$ python -q
>>> import numpy as np
>>> import numpy.linalg as la
>>> np.set_printoptions(precision=2, suppress=True, linewidth=120, floatmode="fixed")
>>> def tidy(a):
...     return np.round(a, 2) + 0
... 
>>> feats = np.load("x.npy")
>>> feats
array([[-1,  2, -1,  2, -1,  2],
       [-1, -1, -1, -1, -1, -1],
       [ 1,  1,  1,  1,  1,  1],
       [-1,  2, -1,  2, -1,  2],
       [-1, -1, -1, -1, -1, -1],
       [ 1,  1,  1,  1,  1,  1]])
>>> # row 3 repeats row 0
>>> tidy(np.trace(la.pinv(feats) @ feats))
np.float64(2.0)
>>> x = np.array([3, -1, -2, 5, -6, -1])
>>> h = np.maximum(feats @ x, 0)
>>> h
array([11,  2,  0, 11,  2,  0])
>>> feats * (h > 1e-9)[:, None]
array([[-1,  2, -1,  2, -1,  2],
       [-1, -1, -1, -1, -1, -1],
       [ 0,  0,  0,  0,  0,  0],
       [-1,  2, -1,  2, -1,  2],
       [-1, -1, -1, -1, -1, -1],
       [ 0,  0,  0,  0,  0,  0]])
>>> cov = feats.T @ feats
>>> np.trace(cov), (feats ** 2).sum()
(np.int64(54), np.int64(54))
>>> (feats @ feats.T).shape
(6, 6)
>>> tidy(la.svd(feats, compute_uv=False) ** 2)
array([36.00, 18.00,  0.00,  0.00,  0.00,  0.00])
>>> la.matrix_rank(cov)
np.int64(2)
>>> np.allclose(cov, cov.T)
True
>>> left, sig, vt = la.svd(feats)
>>> V = vt[:(sig > 1e-8).sum()]
>>> rng = np.random.default_rng(94264)
>>> x = feats[2] + 2 * feats[1] + rng.integers(2) * np.eye(6)[2]
>>> x
array([-1.00, -1.00, -1.00, -1.00, -1.00, -1.00])
>>> tidy(V.T @ V)
array([[0.33, 0.00, 0.33, 0.00, 0.33, 0.00],
       [0.00, 0.33, 0.00, 0.33, 0.00, 0.33],
       [0.33, 0.00, 0.33, 0.00, 0.33, 0.00],
       [0.00, 0.33, 0.00, 0.33, 0.00, 0.33],
       [0.33, 0.00, 0.33, 0.00, 0.33, 0.00],
       [0.00, 0.33, 0.00, 0.33, 0.00, 0.33]])
>>> np.allclose(V.T @ V @ x, x)
True
